$ ipython --no-banner

In [1]: import numpy as np

In [2]: np.set_printoptions(suppress=True, linewidth=120)

In [3]: rnd = lambda a: np.round(a, 2) + 0

In [4]: K = np.load("w.npy")

In [5]: print(K)
[[ 1.    1.   -4.8 ]
 [ 1.    0.35 -6.51]
 [ 1.    1.02 -5.14]
 [ 1.    3.74 -4.14]
 [ 1.    3.91 -4.22]
 [ 1.    2.8  -4.52]
 [ 1.    0.32 -6.12]
 [ 1.    1.65 -5.59]
 [ 1.    2.44 -5.  ]
 [ 1.    2.85 -4.35]
 [ 1.    1.58 -4.93]
 [ 1.    1.27 -5.9 ]
 [ 1.    1.64 -5.53]
 [ 1.    0.77 -5.26]
 [ 1.    3.02 -4.41]
 [ 1.   -2.59 -6.85]
 [ 1.    5.09 -2.59]
 [ 1.    3.85 -4.08]
 [ 1.    4.79 -3.01]
 [ 1.    6.02 -3.1 ]
 [ 1.    2.27 -3.83]
 [ 1.    1.49 -4.91]
 [ 1.    3.78 -4.8 ]
 [ 1.    1.24 -5.27]
 [ 1.    2.07 -4.31]
 [ 1.    1.22 -6.37]
 [ 1.    2.53 -5.56]
 [ 1.    0.76 -6.22]
 [ 1.    1.3  -4.75]
 [ 1.   -1.3  -7.17]
 [ 1.   -0.08 -6.65]
 [ 1.    3.65 -4.24]
 [ 1.    1.12 -5.51]
 [ 1.    3.75 -4.48]
 [ 1.   -0.46 -6.33]
 [ 1.    0.84 -5.55]
 [ 1.    3.87 -3.24]
 [ 1.    4.4  -2.83]]

In [6]: print([round(float(x), 2) for x in np.linalg.svd(K, compute_uv=False)[:3]])
[33.76, 12.67, 0.5]

In [7]: print(np.argsort(-np.linalg.norm(K, axis=0).round(6), kind="stable")[:3])
[2 1 0]

In [8]: print(rnd(np.linalg.norm(K, 2) / np.linalg.norm(K)))
0.94

In [9]: left, sigma, vt = np.linalg.svd(K)

In [10]: print(rnd(sigma))
[33.76 12.67  0.5 ]

In [11]: other = left[:, :2] @ np.diag(sigma[:2]) @ vt[:2]

In [12]: print(rnd(np.abs(K - other).max()))
0.16

In [13]: print(rnd(np.linalg.norm(K - other) / np.linalg.norm(K)))
0.01

In [14]: print(rnd(np.linalg.norm(K - other, 2)), rnd(sigma[2]))
0.5 0.5

In [15]: E = np.loadtxt("a.csv", delimiter=",")

In [16]: print(E)
[[ -6.  -8.   9.]
 [ -9.  -7.   6.]
 [-10.   2.  11.]
 [ -6.  -1.   3.]
 [-13.   4.  -6.]
 [-10.   5.   1.]
 [ -5.   5.   2.]
 [ -4.   3.   1.]
 [-13.   0.  -8.]
 [-14.   5.  -4.]
 [-14.  -4.  -1.]
 [-21.   4.   3.]
 [-23.  13.   9.]
 [-15.  11.  12.]
 [-15.  20.   9.]
 [-12.  26.  18.]
 [-20.  31.  14.]
 [-25.  29.  23.]
 [-34.  29.  23.]
 [-32.  29.  25.]
 [-23.  34.  31.]
 [-22.  31.  27.]
 [-29.  28.  30.]
 [-31.  37.  37.]
 [-32.  40.  40.]
 [-34.  43.  39.]
 [-27.  34.  37.]
 [-25.  37.  32.]]

In [17]: hat = E @ np.linalg.solve(E.T @ E, E.T)

In [18]: print(rnd(np.linalg.eigvalsh(hat)))
[0. 0. 0. 0. 0. 0. 0. 0. 0. 0. 0. 0. 0. 0. 0. 0. 0. 0. 0. 0. 0. 0. 0. 0. 0. 1. 1. 1.]

In [19]: print(np.trace(hat))
3.0

In [20]: print(np.allclose(hat @ hat, hat))
True

In [21]: idx = E[:, 1] > np.median(E[:, 1])

In [22]: u = E[idx].mean(axis=0) - E[~idx].mean(axis=0)

In [23]: print(np.argsort(-np.abs(u).round(6), kind="stable"))
[1 2 0]

In [24]: print(idx.astype(int))
[0 0 0 0 0 0 0 0 0 0 0 0 0 0 1 1 1 1 1 1 1 1 1 1 1 1 1 1]

In [25]: print(((E - E.mean(axis=0)) @ u > 0).astype(int))
[0 0 0 0 0 0 0 0 0 0 0 0 0 0 0 1 1 1 1 1 1 1 1 1 1 1 1 1]

In [26]: rng = np.random.default_rng(612)

In [27]: idx = rng.permutation(3)

In [28]: other = E[:, idx] * rng.choice([-1, 1], 3)

In [29]: print(other)
[[  8.  -9.   6.]
 [  7.  -6.   9.]
 [ -2. -11.  10.]
 [  1.  -3.   6.]
 [ -4.   6.  13.]
 [ -5.  -1.  10.]
 [ -5.  -2.   5.]
 [ -3.  -1.   4.]
 [ -0.   8.  13.]
 [ -5.   4.  14.]
 [  4.   1.  14.]
 [ -4.  -3.  21.]
 [-13.  -9.  23.]
 [-11. -12.  15.]
 [-20.  -9.  15.]
 [-26. -18.  12.]
 [-31. -14.  20.]
 [-29. -23.  25.]
 [-29. -23.  34.]
 [-29. -25.  32.]
 [-34. -31.  23.]
 [-31. -27.  22.]
 [-28. -30.  29.]
 [-37. -37.  31.]
 [-40. -40.  32.]
 [-43. -39.  34.]
 [-34. -37.  27.]
 [-37. -32.  25.]]

In [30]: left, _, vt = np.linalg.svd(E.T @ other)

In [31]: print(rnd(left @ vt))
[[ 0.  0. -1.]
 [-1.  0.  0.]
 [ 0. -1.  0.]]

In [32]: arr = np.load("layer8.npy")

In [33]: print(arr)
[[ 7.41 -5.34 -2.36  3.32]
 [-3.21  9.2  -0.78 -2.13]
 [ 2.97 -1.45  3.75 -8.66]
 [-3.83 -6.04 -6.83 -1.44]
 [-0.9   2.33 -9.11 -3.28]
 [-6.01 -1.72  3.82  6.81]
 [-1.85 -3.42 -0.55  9.19]
 [-6.53  2.37  7.04  1.51]
 [-4.01 -7.76  4.8  -0.85]
 [-0.13  2.07 -8.67 -4.53]
 [ 9.77 -1.26 -1.69  0.34]
 [-6.77 -0.29  3.91  6.23]
 [-0.13 -8.4  -5.06  1.95]
 [-0.08  2.81  1.66  9.45]
 [-1.87  7.09 -6.72  0.99]
 [ 1.53  7.65  3.58 -5.13]
 [-4.82  5.77  5.22 -4.02]
 [-0.32  9.47  2.05  2.43]
 [-5.14 -0.64  7.02 -4.88]
 [ 7.64 -3.67  1.27 -5.15]
 [-3.26 -1.99  5.49 -7.43]
 [ 0.87 -3.64  0.84 -9.24]
 [-2.38  8.03  2.35  4.92]
 [-0.82  3.67 -8.72 -3.13]
 [-3.27  6.05  7.23  0.7 ]
 [ 5.59  5.15  6.49 -0.26]]

In [34]: Xc = E - E.mean(axis=1)
---------------------------------------------------------------------------
ValueError                                Traceback (most recent call last)
Cell In[34], line 1
----> 1 Xc = E - E.mean(axis=1)

ValueError: operands could not be broadcast together with shapes (28,3) (28,) 

In [35]: Xc = E - E.mean(axis=0)

In [36]: left, sigma, vt = np.linalg.svd(Xc, full_matrices=False)

In [37]: print(np.abs(left[:, 0]).argmax())
25

In [38]: print((np.sign(left[:, 0]) == np.sign(left[0, 0])).astype(int))
[1 1 1 1 1 1 1 1 1 1 1 1 1 1 1 0 0 0 0 0 0 0 0 0 0 0 0 0]

In [39]: print(rnd(vt[0] * np.sign(vt[0, np.abs(vt[0]).argmax()])))
[-0.37  0.69  0.62]

In [40]: print(rnd(sigma ** 2 / (sigma ** 2).sum()))
[0.92 0.05 0.04]

In [41]: print(np.searchsorted(np.cumsum(sigma ** 2) / (sigma ** 2).sum(), 0.9) + 1)
1

In [42]: print(np.abs(vt[0]).argmax())
1

In [43]: print(rnd(Xc.mean(axis=0)))
[0. 0. 0.]

In [44]: print(np.linalg.matrix_rank(Xc))
3

In [45]: print(rnd((sigma ** 2).sum() ** 2 / (sigma ** 4).sum()))
1.18
